In [1]: import numpy as np

In [2]: from numpy import linalg as LA

In [3]: np.set_printoptions(suppress=True, linewidth=120)

In [4]: feats = np.load("dump.npy")

In [5]: feats
Out[5]: 
array([[ 2.,  4.,  6., -4., -6., -6.,  6.],
       [ 4.,  2.,  6., -4., -6., -6.,  6.],
       [ 6.,  6.,  7., -6., -9., -9.,  9.],
       [-4., -4., -6.,  2.,  6.,  6., -6.],
       [-6., -6., -9.,  6.,  7.,  9., -9.],
       [-6., -6., -9.,  6.,  9.,  7., -9.],
       [ 6.,  6.,  9., -6., -9., -9.,  7.]])

In [6]: vals, V = LA.eigh(feats)

In [7]: np.round(np.abs(V[:, -1]), 1)
Out[7]: array([0.3, 0.3, 0.4, 0.3, 0.4, 0.4, 0.4])

In [8]: (vals > 1e-8).sum(), (vals < -1e-8).sum()
Out[8]: (np.int64(1), np.int64(6))

In [9]: np.round(LA.eigvalsh(feats + -2 * np.eye(7)), 1)
Out[9]: array([-4., -4., -4., -4., -4., -4., 44.])

In [10]: np.round(LA.svd(feats, compute_uv=False), 1)
Out[10]: array([46.,  2.,  2.,  2.,  2.,  2.,  2.])

In [11]: np.unique(vals.round(6) + 0, return_counts=True)[1]
Out[11]: array([6, 1])

In [12]: t3 = np.stack([feats, 2 * feats, feats[::-1]])

In [13]: LA.matrix_rank(t3.reshape(3, -1))
Out[13]: np.int64(2)

In [14]: A2 = feats / LA.norm(feats, axis=1, keepdims=True)

In [15]: G = A2 @ A2.T

In [16]: (np.abs(G) > 0.9).astype(int)
Out[16]: 
array([[1, 1, 1, 1, 1, 1, 1],
       [1, 1, 1, 1, 1, 1, 1],
       [1, 1, 1, 1, 1, 1, 1],
       [1, 1, 1, 1, 1, 1, 1],
       [1, 1, 1, 1, 1, 1, 1],
       [1, 1, 1, 1, 1, 1, 1],
       [1, 1, 1, 1, 1, 1, 1]])

In [17]: data = np.load("arr.npy")

In [18]: data
Out[18]: 
array([[ 0,  0,  0,  0],
       [-2, -4,  4,  4],
       [-3, -6,  6,  6],
       [-2, -4,  4,  4],
       [-2, -4,  4,  4],
       [-1, -2,  2,  2],
       [ 0,  0,  0,  0],
       [-2, -4,  4,  4],
       [-1, -2,  2,  2]])

In [19]: left, sig, Vt = LA.svd(data)

In [20]: V = Vt[:(sig > 1e-8).sum()]

In [21]: rng = np.random.default_rng(551)

In [22]: x0 = data[0] + -3 * data[8] + rng.integers(2) * np.eye(4)[1]

In [23]: x0
Out[23]: array([ 3.,  6., -6., -6.])

In [24]: np.round(np.diag(V.T @ V), 1)
Out[24]: array([0.1, 0.3, 0.3, 0.3])

In [25]: round(float(LA.norm(x0 - V.T @ V @ x0)), 1)
Out[25]: 0.0

In [26]: LA.cond(data) > 100
Out[26]: np.True_

In [27]: [round(float(x), 1) for x in LA.svd(data, compute_uv=False)[:3]]
Out[27]: [18.7, 0.0, 0.0]

In [28]: np.argsort(-LA.norm(data, axis=0).round(6), kind="stable")[:3]
Out[28]: array([1, 2, 3])

In [29]: np.allclose(data[:-1].T @ LA.lstsq(data[:-1].T, data[-1])[0], data[-1])
Out[29]: True

In [30]: rank = LA.matrix_rank(data)

In [31]: rank
Out[31]: np.int64(1)

In [32]: N = LA.svd(data)[2][rank:].T

In [33]: np.round(N @ N.T, 1)
Out[33]: 
array([[ 0.9, -0.2,  0.2,  0.2],
       [-0.2,  0.7,  0.3,  0.3],
       [ 0.2,  0.3,  0.7, -0.3],
       [ 0.2,  0.3, -0.3,  0.7]])

In [34]: [int(LA.matrix_rank(np.delete(data, i, axis=0))) for i in range(9)]
Out[34]: [1, 1, 1, 1, 1, 1, 1, 1, 1]

In [35]: np.allclose(data @ N, 0)
Out[35]: True

In [36]: LA.matrix_rank(data.T @ data), LA.matrix_rank(data @ data.T)
Out[36]: (np.int64(1), np.int64(1))
